$ ipython --no-banner

In [1]: import numpy as np

In [2]: np.set_printoptions(precision=3, suppress=True, linewidth=100)

In [3]: feats = np.load("case3.npy")

In [4]: feats
Out[4]: 
array([[-0.627,  0.262, -0.833, -1.227, -0.844],
       [ 0.262, -0.046,  0.039,  0.119, -0.299],
       [-0.833,  0.039,  0.319,  0.069,  1.324],
       [-1.227,  0.119,  0.069, -0.556,  0.4  ],
       [-0.844, -0.299,  1.324,  0.4  , -1.09 ]])

In [5]: vals, evecs = np.linalg.eigh(feats)

In [6]: np.linalg.eigvalsh(feats + 4 * np.eye(5))
Out[6]: array([2., 2., 4., 4., 6.])

In [7]: (vals > 1e-8).sum(), (vals < -1e-8).sum()
Out[7]: (np.int64(1), np.int64(2))

In [8]: np.abs(evecs[:, -1])
Out[8]: array([0.515, 0.102, 0.632, 0.332, 0.464])

In [9]: np.unique(vals.round(6) + 0, return_counts=True)[1]
Out[9]: array([2, 2, 1])

In [10]: evecs @ np.diag(vals) @ evecs.T
Out[10]: 
array([[-0.627,  0.262, -0.833, -1.227, -0.844],
       [ 0.262, -0.046,  0.039,  0.119, -0.299],
       [-0.833,  0.039,  0.319,  0.069,  1.324],
       [-1.227,  0.119,  0.069, -0.556,  0.4  ],
       [-0.844, -0.299,  1.324,  0.4  , -1.09 ]])

In [11]: np.abs(evecs[:, -1]).round(6).argmax()
Out[11]: np.int64(2)

In [12]: np.round(np.linalg.svd(feats, compute_uv=False), 3) + 0
Out[12]: array([2., 2., 2., 0., 0.])

In [13]: F = np.array([[-2, 1, -2], [-2, -2, 1], [-1, -1, 1], [0, -1, 2], [-8, -5, 1]])

In [14]: F
Out[14]: 
array([[-2,  1, -2],
       [-2, -2,  1],
       [-1, -1,  1],
       [ 0, -1,  2],
       [-8, -5,  1]])

In [15]: # row 4 dominates

In [16]: t3 = np.stack([F, -1 * F, F[::-1]])

In [17]: np.linalg.matrix_rank(t3.reshape(3, -1))
Out[17]: np.int64(2)

In [18]: t3.sum(axis=0)
Out[18]: 
array([[-8, -5,  1],
       [ 0, -1,  2],
       [-1, -1,  1],
       [-2, -2,  1],
       [-2,  1, -2]])

In [19]: np.einsum("bij,cij->bc", t3, t3)
Out[19]: 
array([[ 116, -116,   29],
       [-116,  116,  -29],
       [  29,  -29,  116]])

In [20]: np.linalg.norm(t3, axis=(1, 2))
Out[20]: array([10.77, 10.77, 10.77])

In [21]: t3.shape
Out[21]: (3, 5, 3)

In [22]: proj = F @ np.linalg.solve(F.T @ F, F.T)

In [23]: np.round((np.eye(5) - proj) @ F, 3) + 0
Out[23]: 
array([[0., 0., 0.],
       [0., 0., 0.],
       [0., 0., 0.],
       [0., 0., 0.],
       [0., 0., 0.]])

In [24]: proj @ F[:, 1]
Out[24]: array([ 1., -2., -1., -1., -5.])

In [25]: np.allclose(proj @ proj, proj)
Out[25]: True

In [26]: np.diag(proj)
Out[26]: array([0.906, 0.182, 0.21 , 0.802, 0.9  ])

In [27]: vec = np.array([0, 2, -1])

In [28]: h1 = np.maximum(F @ vec, 0)

In [29]: h1
Out[29]: array([4, 0, 0, 0, 0])

In [30]: np.maximum(F @ vec, 0) - np.maximum(-F @ vec, 0)
Out[30]: array([  4,  -5,  -3,  -4, -11])

In [31]: np.tanh(F @ vec)
Out[31]: array([ 0.999, -1.   , -0.995, -0.999, -1.   ])

In [32]: np.maximum(F @ (3 * vec), 0)
Out[32]: array([12,  0,  0,  0,  0])

In [33]: m1 = np.load("sample14.npy")

In [34]: m1
Out[34]: 
array([[  5. , -18. ,   7. ,  22. ,  -7. ],
       [  0.1,   0.1,   0.6,   1.2,   0.3],
       [  0.6,   1.5,   0. ,  -0.4,   0.8],
       [  0.9,  -0.6,  -1.3,   2.6,   0.2],
       [ -1.4,  -0.7,   0.2,   0.1,   0.1],
       [ -1. ,   1. ,   0.6,  -0.5,   0.6],
       [ -2. ,   0.9,   1. ,   1.3,  -2.2],
       [ -0.8,   1. ,   0.6,   0.9,   0.6],
       [ -0.9,   0.7,  -0.7,  -1. ,  -1.2],
       [  0.5,  -0.5,   1. ,   0.1,   0.1]])

In [35]: vec = np.array([-7, -8, 6, 2, -6])

In [36]: y = m1 @ vec

In [37]: np.round(np.linalg.pinv(m1) @ m1, 3) + 0
Out[37]: 
array([[1., 0., 0., 0., 0.],
       [0., 1., 0., 0., 0.],
       [0., 0., 1., 0., 0.],
       [0., 0., 0., 1., 0.],
       [0., 0., 0., 0., 1.]])

In [38]: rng = np.random.default_rng(1149)

In [39]: y = y + 0.3 * rng.normal(size=10)

In [40]: y
Out[40]: array([237.439,   2.842, -22.099,  -5.659,  16.632,  -1.742,  28.725,  -0.506,   1.945,   5.935])

In [41]: coef, *_ = np.linalg.lstsq(m1, y)

In [42]: [round(float(np.linalg.norm(np.linalg.solve(m1.T @ m1 + lam * np.eye(5), m1.T @ y))), 2) for lam in (0, 1, 10, 100)]
Out[42]: [13.95, 12.98, 9.73, 7.12]

In [43]: coef.round()
Out[43]: array([-7., -8.,  6.,  2., -6.])

In [44]: M = np.array([[5, -4, 1, -11],
    ...:     [0, 0, 0, 0],
    ...:     [-5, -2, 5, -6],
    ...:     [-2, -1, 0, 8],
    ...:     [-7, -3, 5, 2],
    ...:     [0, -2, 6, -8],
    ...:     [0, -2, 6, -8],
    ...:     [0, 0, 0, 0],
    ...:     [0, -2, -6, -1],
    ...:     [-2, -3, -6, 7]])

In [45]: cov = np.cov(M, rowvar=False)

In [46]: np.linalg.eigvalsh(cov)[::-1]
Out[46]: array([51.519, 18.143,  3.225,  1.202])

In [47]: np.argsort(-M.std(axis=0).round(6), kind="stable")
Out[47]: array([3, 2, 0, 1])

In [48]: M.std(axis=0)
Out[48]: array([3.081, 1.221, 4.277, 6.116])

In [49]: np.median(M, axis=0)
Out[49]: array([ 0. , -2. ,  0.5, -0.5])

In [50]: np.corrcoef(M.T)
Out[50]: 
array([[ 1.   , -0.051, -0.235, -0.465],
       [-0.051,  1.   , -0.04 ,  0.304],
       [-0.235, -0.04 ,  1.   , -0.552],
       [-0.465,  0.304, -0.552,  1.   ]])

In [51]: cov
Out[51]: 
array([[ 10.544,  -0.211,  -3.433,  -9.744],
       [ -0.211,   1.656,  -0.233,   2.522],
       [ -3.433,  -0.233,  20.322, -16.033],
       [ -9.744,   2.522, -16.033,  41.567]])

In [52]: cov.shape
Out[52]: (4, 4)

In [53]: np.argwhere(np.triu(np.abs(np.corrcoef(M.T)) > 0.8, 1))
Out[53]: array([], shape=(0, 2), dtype=int64)

In [54]: vals, evecs = np.linalg.eigh(cov)

In [55]: np.linalg.eigvalsh(cov + -2 * np.eye(4))
Out[55]: array([-0.798,  1.225, 16.143, 49.519])

In [56]: evecs @ np.diag(vals) @ evecs.T
Out[56]: 
array([[ 10.544,  -0.211,  -3.433,  -9.744],
       [ -0.211,   1.656,  -0.233,   2.522],
       [ -3.433,  -0.233,  20.322, -16.033],
       [ -9.744,   2.522, -16.033,  41.567]])

In [57]: np.linalg.eigvalsh(cov @ cov)
Out[57]: array([   1.444,   10.401,  329.167, 2654.235])

In [58]: np.round(evecs.T @ cov @ evecs, 3) + 0
Out[58]: 
array([[ 1.202,  0.   ,  0.   ,  0.   ],
       [ 0.   ,  3.225,  0.   ,  0.   ],
       [ 0.   ,  0.   , 18.143,  0.   ],
       [ 0.   ,  0.   ,  0.   , 51.519]])

In [59]: np.linalg.svd(cov, compute_uv=False)
Out[59]: array([51.519, 18.143,  3.225,  1.202])

In [60]: np.round(evecs.T @ evecs, 3) + 0
Out[60]: 
array([[1., 0., 0., 0.],
       [0., 1., 0., 0.],
       [0., 0., 1., 0.],
       [0., 0., 0., 1.]])

In [61]: (vals > 1e-8).sum(), (vals < -1e-8).sum()
Out[61]: (np.int64(4), np.int64(0))

In [62]: np.unique(vals.round(6) + 0, return_counts=True)[1]
Out[62]: array([1, 1, 1, 1])
